$ python -q
>>> import numpy as np
>>> np.set_printoptions(precision=2, suppress=True, linewidth=200)
>>> E = np.array([[2.0, 5.0, 0.0, 0.0],
...     [5.0, 0.0, 5.0, 0.0],
...     [0.0, 5.0, 3.0, 5.0],
...     [0.0, 0.0, 5.0, 2.0]])
>>> print(E)
[[2. 5. 0. 0.]
 [5. 0. 5. 0.]
 [0. 5. 3. 5.]
 [0. 0. 5. 2.]]
>>> r0 = np.array([2, -1, 3, 3])
>>> A2 = E + np.outer(r0, np.eye(4)[2])
>>> print(round(np.linalg.det(A2) / np.linalg.det(E), 2), round(float(1 + np.linalg.solve(E, r0)[2]), 2))
1.92 1.92
>>> print(np.linalg.matrix_rank(np.linalg.inv(A2) - np.linalg.inv(E), tol=1e-8))
1
>>> print(A2)
[[2. 5. 2. 0.]
 [5. 0. 4. 0.]
 [0. 5. 6. 5.]
 [0. 0. 8. 2.]]
>>> print(np.einsum("ii->", A2))
10.0
>>> print(np.linalg.eigvals(A2))
[12.36  5.18 -5.5  -2.04]
>>> print(np.round(np.linalg.det(A2[::-1]), 2))
720.0
>>> w, vecs = np.linalg.eigh(E)
>>> print(np.linalg.eigvalsh(E + -2 * np.eye(4)))
[-8.62 -3.17  2.9   7.89]
>>> print(np.round(vecs.T @ vecs, 2) + 0)
[[1. 0. 0. 0.]
 [0. 1. 0. 0.]
 [0. 0. 1. 0.]
 [0. 0. 0. 1.]]
>>> print(w)
[-6.62 -1.17  4.9   9.89]
>>> X = np.array([[6.0, 2.0, -2.0, -2.0, 1.0],
...     [2.0, 9.0, -4.0, -4.0, 2.0],
...     [-2.0, -4.0, 9.0, 4.0, -2.0],
...     [-2.0, -4.0, 4.0, 9.0, -2.0],
...     [1.0, 2.0, -2.0, -2.0, 6.0]])
>>> print(np.unravel_index(np.abs(X).argmax(), X.shape))
(np.int64(1), np.int64(1))
>>> print(X.sum(axis=1))
[5. 5. 5. 5. 5.]
>>> print(np.linalg.matrix_rank(X))
5
>>> print(X.sum(axis=0))
[5. 5. 5. 5. 5.]
>>> print(round(np.linalg.norm(X), 2))
21.47
>>> print(X.mean(axis=0))
[1. 1. 1. 1. 1.]
>>> Q, vecs = np.linalg.qr(X[:, :2])[0], np.linalg.qr(X[:, 2:])[0]
>>> s = np.linalg.svd(Q.T @ vecs, compute_uv=False)
>>> print((s > 0.9).sum())
0
>>> print(s.round(2) + 0)
[0.86 0.  ]
>>> cov = X.T @ X
>>> print(cov)
[[ 49.  48. -48. -48.  24.]
 [ 48. 121. -96. -96.  48.]
 [-48. -96. 121.  96. -48.]
 [-48. -96.  96. 121. -48.]
 [ 24.  48. -48. -48.  49.]]
>>> print(np.linalg.svd(X, compute_uv=False) ** 2)
[361.  25.  25.  25.  25.]
>>> print((X @ X.T).shape)
(5, 5)
>>> print(np.linalg.matrix_rank(cov))
5
>>> print(np.trace(cov), (X ** 2).sum())
461.0 461.0
>>> print(np.trace(cov))
461.0
>>> A2 = np.array([[0], [-3]])
>>> cent = np.array([[0, 1, 1, 1]])
>>> J = A2 @ cent
>>> print(J)
[[ 0  0  0  0]
 [ 0 -3 -3 -3]]
>>> print(round(float(np.linalg.norm(J, 2) / np.linalg.norm(J)), 2))
1.0
>>> print(np.argsort(-np.linalg.norm(J, axis=0).round(6), kind="stable")[:3])
[1 2 3]
>>> print(np.linalg.cond(J) > 100)
True
>>> r0 = np.array([0, 3, 8])
>>> A = r0[np.abs(np.subtract.outer(np.arange(3), np.arange(3)))]
>>> print(A)
[[0 3 8]
 [3 0 3]
 [8 3 0]]
>>> rng = np.random.default_rng(391)
>>> idx = rng.permutation(3)
>>> print(idx)
[0 2 1]
>>> A2 = A[idx][:, idx]
>>> print(np.sort(np.abs(np.linalg.eigvals(A2))))
[1.83 8.   9.83]
>>> print(np.allclose(A2, A))
False
>>> idx = rng.permutation(3)
>>> A2 = A[:, idx] * rng.choice([-1, 1], 3)
>>> print(A2)
[[-8  3  0]
 [-3  0 -3]
 [ 0  3 -8]]
>>> left, _, Vh = np.linalg.svd(A.T @ A2)
>>> print(idx)
[2 1 0]
>>> print(np.round(np.linalg.lstsq(A, A2)[0], 2) + 0)
[[ 0.  0. -1.]
 [ 0.  1.  0.]
 [-1.  0.  0.]]
>>> feats = np.array([[7, 4, 1, 1], [0, 8, 4, 4], [6, 5, -3, 9], [3, 3, 4, 19]])
>>> print(round(np.linalg.det(2 * feats), 2), round(float(np.linalg.det(feats)), 2))
-93888.0 -5868.0
>>> print(np.linalg.eigvals(feats))
[22.69+0.j   -5.41+0.j    6.86+0.82j  6.86-0.82j]
>>> print(np.poly(feats))
[    1.   -31.   162.   861. -5868.]
>>> print(np.round(np.linalg.det(feats[::-1]), 2))
-5868.0
>>> print(np.einsum("ii->", feats))
31
>>> print(np.kron(np.eye(2, dtype=int), feats))
[[ 7  4  1  1  0  0  0  0]
 [ 0  8  4  4  0  0  0  0]
 [ 6  5 -3  9  0  0  0  0]
 [ 3  3  4 19  0  0  0  0]
 [ 0  0  0  0  7  4  1  1]
 [ 0  0  0  0  0  8  4  4]
 [ 0  0  0  0  6  5 -3  9]
 [ 0  0  0  0  3  3  4 19]]
>>> A2 = feats[0, 0] * feats[1:] - np.outer(feats[1:, 0], feats[0])
>>> print(A2)
[[  0  56  28  28]
 [  0  11 -27  57]
 [  0   9  25 130]]
>>> print(np.flatnonzero(~A2.round(6).any(axis=1)))
[]
>>> print(np.linalg.matrix_rank(A2), np.linalg.matrix_rank(feats))
3 4
>>> P = np.triu(np.array([[2, 1, 2, 1], [0, 2, 0, 3], [0, 0, 3, 2], [0, 3, 2, 3]]), 1) + np.eye(4)
>>> A2 = P @ feats @ np.linalg.inv(P)
>>> print(np.trace(A2), np.trace(feats))
31.0 31
>>> print(np.poly(A2))
[    1.   -31.   162.   861. -5868.]
>>> print(round(np.linalg.det(A2), 2))
-5868.0
>>> Q, _ = np.linalg.qr(np.array([[-0.5, 0.7, -0.1, -2.2, -1.5],
...     [-0.4, -0.4, -1.5, 0.2, 1.5],
...     [0.4, -0.9, -1.4, -1.0, 1.0],
...     [1.6, 1.9, -1.9, -0.6, -1.5],
...     [-0.9, -0.7, -0.2, -1.2, -0.8]]))
>>> vecs, _ = np.linalg.qr(np.array([[1.1, -1.5, -0.4], [0.6, -1.5, -1.5], [0.7, 0.3, 0.9]]))
>>> s = 5 * 0.9 ** np.arange(3)
>>> m1 = Q[:, :3] * s @ vecs[:3]
>>> print(m1)
[[ 0.31 -2.26  2.32]
 [ 2.31 -2.03 -0.64]
 [ 1.28  0.44 -3.35]
 [-3.05 -2.84 -1.92]
 [ 2.41 -0.71  0.89]]
>>> vec = np.array([-1, 1, 3])
>>> y = m1 @ vec
>>> print(np.linalg.solve(m1.T @ m1, m1.T @ y))
[-1.  1.  3.]
>>> print(np.linalg.lstsq(m1, y)[0])
[-1.  1.  3.]
>>> print(np.round(np.linalg.pinv(m1) @ m1, 2) + 0)
[[1. 0. 0.]
 [0. 1. 0.]
 [0. 0. 1.]]
>>> y = y + 0.3 * rng.normal(size=5)
>>> print(y)
[  4.36  -6.47 -11.16  -5.58  -0.89]
>>> coef, *_ = np.linalg.lstsq(m1, y)
>>> print(np.round(m1.T @ (y - m1 @ coef), 2) + 0)
[0. 0. 0.]
>>> print(np.round(np.linalg.norm(y - m1 @ coef), 2))
0.28
>>> print(coef.round())
[-1.  1.  3.]
>>> print([round(float(np.linalg.norm(np.linalg.solve(m1.T @ m1 + lam * np.eye(3), m1.T @ y))), 2) for lam in (0, 1, 10, 100)])
[3.4, 3.23, 2.21, 0.54]
>>> print(coef)
[-1.09  1.06  3.04]
>>> vec = np.array([2, -4, 3])
>>> y = m1 @ vec
>>> coef, lr = np.zeros(3), 1 / np.linalg.norm(m1, 2) ** 2
>>> for i in range(250):
...     coef -= lr * m1.T @ (m1 @ coef - y)
...     if i % 50 == 0: print(i, round(np.linalg.norm(m1 @ coef - y), 2))
... 
0 5.19
50 0.0
100 0.0
150 0.0
200 0.0
>>> print(np.round(np.linalg.cond(m1), 2))
1.23
>>> print(coef)
[ 2. -4.  3.]
>>> A2 = m1 / np.sqrt((m1 ** 2).mean(axis=1, keepdims=True))
>>> print(np.linalg.matrix_rank(m1 - m1.mean(axis=1, keepdims=True)))
2
>>> print(np.linalg.norm(A2, axis=1))
[1.73 1.73 1.73 1.73 1.73]
>>> print(np.linalg.matrix_rank(A2) == np.linalg.matrix_rank(m1))
True
>>> cov = m1.T @ m1
>>> print(np.diag(cov))
[22.12 18.02 21.51]
>>> print(np.allclose(cov, cov.T))
True
>>> mat = np.array([[-1.0, 0.0, 0.0], [0.0, 3.0, -2.0], [0.0, 3.0, 1.0]])
>>> P = np.triu(np.array([[0, 1, 3], [3, 0, 3], [2, 2, 3]]), 1) + np.eye(3)
>>> A2 = P @ mat @ np.linalg.inv(P)
>>> print(np.poly(A2))
[ 1. -3.  5.  9.]
>>> print(np.round(np.linalg.det(A2), 2))
-9.0
>>> r0, r1 = mat[1], mat[2]
>>> print(r0 @ r1)
7.0
>>> pr = (r0 @ r1) / (r0 @ r0) * r0
>>> print(np.linalg.matrix_rank(np.outer(r0, r1)))
1
>>> print((r1 - pr) @ r0)
0.0
>>> print(r1 - pr)
[0.   1.38 2.08]
>>> print(pr)
[ 0.    1.62 -1.08]
>>> W0 = np.array([[0.0, 0.0, 8.0], [0.0, 0.0, -6.0], [8.0, -6.0, 0.0]])
>>> print(np.einsum("ij,ji->", W0, W0))
200.0
>>> print(np.round(np.linalg.eigvals(W0), 2) + 0)
[-10.   0.  10.]
>>> print(round(np.linalg.det(W0.T), 2))
0.0
>>> print(np.round(np.linalg.eigvals(W0).sum().real, 2))
0.0
